% python3 -q
>>> import numpy as np
>>> np.set_printoptions(precision=2, suppress=True, linewidth=120)
>>> other = np.array([[2, 2], [1, -2], [0, 2]])
>>> X = np.kron(np.eye(3, dtype=int), other)
>>> print(X)
[[ 2  2  0  0  0  0]
 [ 1 -2  0  0  0  0]
 [ 0  2  0  0  0  0]
 [ 0  0  2  2  0  0]
 [ 0  0  1 -2  0  0]
 [ 0  0  0  2  0  0]
 [ 0  0  0  0  2  2]
 [ 0  0  0  0  1 -2]
 [ 0  0  0  0  0  2]]
>>> other = X / np.sqrt((X ** 2).mean(axis=1, keepdims=True))
>>> print(other[1])
[ 1.1  -2.19  0.    0.    0.    0.  ]
>>> print(np.linalg.matrix_rank(other) == np.linalg.matrix_rank(X))
True
>>> print(X - X.mean(axis=1, keepdims=True))
[[ 1.33  1.33 -0.67 -0.67 -0.67 -0.67]
 [ 1.17 -1.83  0.17  0.17  0.17  0.17]
 [-0.33  1.67 -0.33 -0.33 -0.33 -0.33]
 [-0.67 -0.67  1.33  1.33 -0.67 -0.67]
 [ 0.17  0.17  1.17 -1.83  0.17  0.17]
 [-0.33 -0.33 -0.33  1.67 -0.33 -0.33]
 [-0.67 -0.67 -0.67 -0.67  1.33  1.33]
 [ 0.17  0.17  0.17  0.17  1.17 -1.83]
 [-0.33 -0.33 -0.33 -0.33 -0.33  1.67]]
>>> print(np.linalg.matrix_rank(X - X.mean(axis=1, keepdims=True)))
5
>>> M = np.load("sample5.npy")
>>> print(M)
[[  1  -3   9 -27]
 [  1  -2   4  -8]
 [  1  -1   1  -1]
 [  1   0   0   0]
 [  1   1   1   1]
 [  1   2   4   8]
 [  1   3   9  27]
 [  1   4  16  64]
 [  1   5  25 125]
 [  1   6  36 216]]
>>> Uu, sv, Vt = np.linalg.svd(M)
>>> print(sv)
[264.86  16.64   4.68   1.78]
>>> other = Uu[:, :1] @ np.diag(sv[:1]) @ Vt[:1]
>>> print(round(np.abs(M - other).max(), 2))
13.35
>>> print(np.linalg.matrix_rank(other))
1
>>> print(round(float(np.linalg.norm(M - other) / np.linalg.norm(M)), 2))
0.07
>>> print(round(float(np.linalg.norm(M - other, 2)), 2), np.round(sv[1], 2))
16.64 16.64
>>> print(np.linalg.matrix_rank(M, rtol=0.05))
2
